% python3 -q
>>> import numpy as np
>>> np.set_printoptions(suppress=True, linewidth=140)
>>> data = np.loadtxt("m.csv", delimiter=",")
>>> data
array([[  0.,   7.,   4.,   7.,   4.,   2.,   0.],
       [  7.,  35.,   1.,   3.,   6.,   6.,   2.],
       [  2.,   5.,  13.,   1.,   4.,   1.,   1.],
       [  8.,   3.,   7.,  36.,   1.,   7.,   2.],
       [  9.,   9.,   5.,   9.,  23.,   4.,   1.],
       [  6.,   2.,   2.,   1.,   0., -22.,   4.],
       [  7.,   0.,   1.,   5.,   5.,   1.,  -6.]])
>>> vec = np.array([-2, 4, -4, -5, 2, 0, 1])
>>> target = data @ vec
>>> b, lr = np.zeros(7), 1 / np.linalg.norm(data, 2) ** 2
>>> for i in range(3):
...     b -= lr * data.T @ (data @ b - target)
...     if i % 1 == 0: print(i, round(np.linalg.norm(data @ b - target), 2))
... 
0 131.77
1 77.18
2 49.98
>>> b.round(2)
array([-0.62,  3.2 , -1.34, -4.93,  0.58, -0.04,  0.03])
>>> round(np.linalg.cond(data), 2)
np.float64(16.87)
>>> w1 = np.array([[-1, 1, -3],
...     [2, 2, 1],
...     [1, -3, -3],
...     [2, 3, -1],
...     [-2, 3, 1],
...     [3, -1, 0],
...     [-1, 1, 2]])
>>> b = np.array([3, 0, 2])
>>> hid = np.maximum(data @ w1 + b, 0)
>>> np.linalg.matrix_rank(hid)
np.int64(3)
>>> np.round((hid > 0).mean(axis=0), 2)
array([0.71, 0.86, 0.14])
>>> C = np.array([[0, 1, 3], [4, 1, 5], [0, 2, 3]])
>>> hid @ C
array([[132.,  66., 264.],
       [388., 214., 776.],
       [  0.,  20.,  60.],
       [396., 196., 786.],
       [420., 105., 525.],
       [132.,  33., 165.],
       [108.,  33., 153.]])
>>> w1 @ C
array([[  4,  -6,  -7],
       [  8,   6,  19],
       [-12,  -8, -21],
       [ 12,   3,  18],
       [ 12,   3,  12],
       [ -4,   2,   4],
       [  4,   4,   8]])
>>> data[6] @ data[5]
np.float64(3.0)
>>> round(float(np.linalg.norm(data[6] - data[5])), 2)
26.0
>>> print(round(np.linalg.norm(data, 1), 2), np.round(np.linalg.norm(data, np.inf), 2))
62.0 64.0
>>> round(float(np.linalg.norm(data, "nuc")), 2)
148.14
>>> print(np.round(np.linalg.norm(data) ** 2 / np.linalg.norm(data, 2) ** 2, 2))
1.94
>>> print(np.round(np.linalg.norm(data, axis=0), 2))
[16.82 37.32 16.28 38.24 24.96 24.31  7.87]
>>> print(np.linalg.norm(data, axis=1).argmax())
3
>>> J = np.loadtxt("data.csv", delimiter=",")
>>> print(J)
[[ 6.  3.  3.  1.  0.  2. 15.]
 [ 5.  5.  3.  8.  7.  6. 15.]
 [ 7.  0.  4.  0.  1.  9. 20.]
 [ 5.  5.  3.  6.  7.  9. 15.]
 [ 6.  9.  6.  0.  5.  0. 30.]
 [ 9.  9.  4.  6.  5.  1. 20.]
 [ 2.  6.  2.  0.  9.  0. 10.]
 [ 2.  8.  9.  2.  1.  1. 45.]]
>>> rank = np.linalg.matrix_rank(J)
>>> rank
np.int64(6)
>>> ns = np.linalg.svd(J)[2][rank:].T
>>> [int(np.linalg.matrix_rank(J[:, :j + 1])) for j in range(7)]
[1, 2, 3, 4, 5, 6, 6]
>>> np.round(ns[:, 0] / ns[np.abs(ns[:, 0]).round(6).argmax(), 0], 2) + 0
array([ 0. ,  0. ,  1. ,  0. ,  0. ,  0. , -0.2])
>>> [int(np.linalg.matrix_rank(np.delete(J, i, axis=0))) for i in range(8)]
[6, 6, 6, 6, 6, 6, 6, 6]
>>> print(np.linalg.matrix_rank(J.T @ J), np.linalg.matrix_rank(J @ J.T))
6 6
>>> [int(np.linalg.matrix_rank(J[:i])) for i in range(1, len(J) + 1)]
[1, 2, 3, 4, 5, 6, 6, 6]
>>> cov = J.T @ J
>>> np.trace(cov), (J ** 2).sum()
(np.float64(5837.0), np.float64(5837.0))
>>> np.diag(cov)
array([ 260.,  321.,  180.,  141.,  231.,  204., 4500.])
>>> X = np.load("out4.npy")
>>> print(X)
[[ 0 -1  1  2 -2 -1  2  1 -1  1  1  2  2  0  1  1]
 [ 0 -2  2 -1  0  0  0 -1 -1 -1  2  2 -1  0  0  1]
 [ 0  0  0  1 -1  2 -1  1  0  1  0  2 -2 -2 -2  0]
 [ 0  0  0 -1 -1  0  1 -2  0 -1  1  0 -2  2  0 -2]
 [ 0  0  0  0  2 -2  1  2 -1  1 -1  2  0  0  0  1]
 [ 0  0  0  0  0  0  0 -1 -2  0  1  0  0  1 -1  1]
 [ 0  0  0  0  0  0 -1  2 -2  1 -1  1 -1  1  2 -2]
 [ 0  0  0  0  0  0  0  0 -2  2 -1  0  0  2  1  2]
 [ 0  0  0  0  0  0  0  0  2  1  2 -2  2  0  0  2]
 [ 0  0  0  0  0  0  0  0  0 -1 -2  1 -2 -2  2 -2]
 [ 0  0  0  0  0  0  0  0  0  0  0  2 -2  1  0  1]
 [ 0  0  0  0  0  0  0  0  0  0  0  0  0  0 -2 -1]
 [ 0  0  0  0  0  0  0  0  0  0  0  0 -2  0  1  1]
 [ 0  0  0  0  0  0  0  0  0  0  0  0  0  0  1  2]
 [ 0  0  0  0  0  0  0  0  0  0  0  0  0  0  0 -1]
 [ 0  0  0  0  0  0  0  0  0  0  0  0  0  0  0 -2]]
>>> round(np.linalg.norm(X, 2) / np.linalg.norm(X), 2)
np.float64(0.49)
>>> np.linalg.cond(X) > 100
np.True_
>>> A = np.load("case2.npy")
>>> A.round(2) + 0
array([[-0.5 ,  0.13,  0.12,  0.29,  0.04, -0.63],
       [ 0.39, -0.12,  0.01,  0.32, -0.06, -0.29],
       [-0.39,  0.3 , -0.4 , -0.19,  0.05, -0.15],
       [-0.32, -0.44,  0.22, -0.12,  0.19, -0.01],
       [ 0.04, -0.57, -0.51, -0.05, -0.26,  0.02],
       [ 0.29,  0.09, -0.01, -0.54, -0.03, -0.3 ],
       [ 0.18,  0.35, -0.01, -0.03, -0.53, -0.14],
       [ 0.43,  0.14, -0.09,  0.18,  0.29, -0.3 ],
       [ 0.07, -0.16,  0.66,  0.09, -0.17,  0.01],
       [ 0.11, -0.38, -0.17,  0.16,  0.13, -0.4 ],
       [ 0.07,  0.19, -0.18,  0.45,  0.41,  0.35],
       [ 0.14,  0.  ,  0.12, -0.44,  0.56, -0.1 ]])
>>> # orthonormal columns
>>> Xs = A - A.mean(axis=0)
>>> U, sv, Vh = np.linalg.svd(Xs, full_matrices=False)
>>> np.round(Xs.mean(axis=0), 2) + 0
array([0., 0., 0., 0., 0., 0.])
>>> np.abs(Vh[0]).argmax()
np.int64(3)
>>> np.searchsorted(np.cumsum(sv ** 2) / (sv ** 2).sum(), 0.9) + 1
np.int64(6)
>>> np.round((sv ** 2).sum() ** 2 / (sv ** 4).sum(), 2)
np.float64(5.86)
>>> (np.sign(U[:, 0]) == np.sign(U[0, 0])).astype(int)
array([1, 1, 0, 0, 0, 0, 1, 1, 1, 1, 1, 0])
>>> np.round(Vh[0] * np.sign(Vh[0, np.abs(Vh[0]).argmax()]), 2)
array([-0.  ,  0.18, -0.01,  0.97, -0.14, -0.02])
